$ python3 -q
>>> import numpy as np
>>> from numpy import linalg as LA
>>> np.set_printoptions(suppress=True, linewidth=140)
>>> tidy = lambda a: np.round(a, 2) + 0
>>> data = np.load("m.npy")
>>> print(data)
[[ 3.95 -1.02 -5.15]
 [ 3.95 -0.99 -5.03]
 [ 3.8  -0.86 -4.98]
 [ 4.05 -0.95 -5.07]
 [ 4.16 -1.07 -5.08]
 [ 3.95 -0.85 -5.08]
 [-2.09  1.97  3.04]
 [-1.96  2.16  2.95]
 [-1.99  2.16  2.85]
 [-2.    1.89  2.93]
 [-1.92  2.03  3.02]
 [-1.95  2.03  3.11]
 [ 5.09  4.9  -2.94]
 [ 4.96  4.95 -2.97]
 [ 5.17  5.08 -3.  ]
 [ 4.99  5.07 -2.92]
 [ 4.87  4.98 -2.95]
 [ 5.15  5.07 -3.03]]
>>> D = LA.norm(data[:, None] - data[None], axis=-1)
>>> print(np.flatnonzero(D[14] < D.mean() / 2))
[12 13 14 15 16 17]
>>> print((D + 1e9 * np.eye(18)).round(6).argmin(axis=1))
[ 1  3  5  1  3  3  9  8  7  6 11 10 13 16 17 13 13 14]
>>> O, r_ = LA.qr(data)
>>> print(O.shape, r_.shape)
(18, 3) (3, 3)
>>> print(LA.cond(data) > 100)
False
>>> print(LA.matrix_rank(data, rtol=0.1))
2
>>> O, _ = LA.qr(np.array([[-0.8, -0.4, -1.4, -2.9, 0.4],
...     [1.0, -1.5, 0.0, -1.6, 0.9],
...     [-0.7, 0.5, -0.9, -1.4, 0.3],
...     [-1.1, -0.7, 0.3, -1.1, 0.5],
...     [0.0, 0.1, 1.0, 0.9, 0.1]]))
>>> vecs, _ = LA.qr(np.array([[0.6, -1.2, -0.6], [0.5, 0.1, 1.1], [1.1, 0.2, 0.1]]))
>>> sigma = 5 * 0.2 ** np.arange(3)
>>> K = O[:, :3] * sigma @ vecs[:3]
>>> print(tidy(K))
[[ 1.19 -1.85  0.27]
 [-0.92  2.6   0.64]
 [ 0.84 -1.72 -0.2 ]
 [ 1.46 -2.63  0.56]
 [-0.11 -0.06 -0.01]]
>>> P = K @ LA.solve(K.T @ K, K.T)
>>> print(tidy(np.trace(P)))
3.0
>>> print(tidy(P))
[[ 0.61  0.1   0.3   0.18 -0.33]
 [ 0.1   0.87 -0.3   0.   -0.13]
 [ 0.3  -0.3   0.31 -0.05 -0.18]
 [ 0.18  0.   -0.05  0.9   0.24]
 [-0.33 -0.13 -0.18  0.24  0.31]]
>>> print(tidy(LA.eigvalsh(P)))
[0. 0. 1. 1. 1.]
>>> print(tidy(P @ K[:, 1]))
[-1.85  2.6  -1.72 -2.63 -0.06]
>>> print(tidy((np.eye(5) - P) @ K))
[[0. 0. 0.]
 [0. 0. 0.]
 [0. 0. 0.]
 [0. 0. 0.]
 [0. 0. 0.]]
>>> rng = np.random.default_rng(175342)
>>> B = K + rng.integers(-2, 3, (5, 1)) @ rng.integers(-2, 3, (1, 3))
>>> print(tidy(B))
[[-0.81 -2.85  2.27]
 [-0.92  2.6   0.64]
 [-3.16 -3.72  3.8 ]
 [-2.54 -4.63  4.56]
 [ 1.89  0.94 -2.01]]
>>> print(tidy(B - K))
[[-2. -1.  2.]
 [ 0.  0.  0.]
 [-4. -2.  4.]
 [-4. -2.  4.]
 [ 2.  1. -2.]]
>>> ang = np.radians(30)
>>> r_ = np.eye(3)
>>> r_[0, 0] = r_[2, 2] = np.cos(ang)
>>> r_[0, 2], r_[2, 0] = -np.sin(ang), np.sin(ang)
>>> print(tidy(r_))
[[ 0.87  0.   -0.5 ]
 [ 0.    1.    0.  ]
 [ 0.5   0.    0.87]]
>>> B = K @ r_.T
>>> print(tidy(LA.svd(K, compute_uv=False)), tidy(LA.svd(B, compute_uv=False)))
[5.  1.  0.2] [5.  1.  0.2]
>>> print(tidy(LA.det(r_)), tidy(np.trace(r_)))
1.0 2.73
>>> print(tidy(np.abs(B - K).max(axis=0)))
[0.48 0.   0.66]
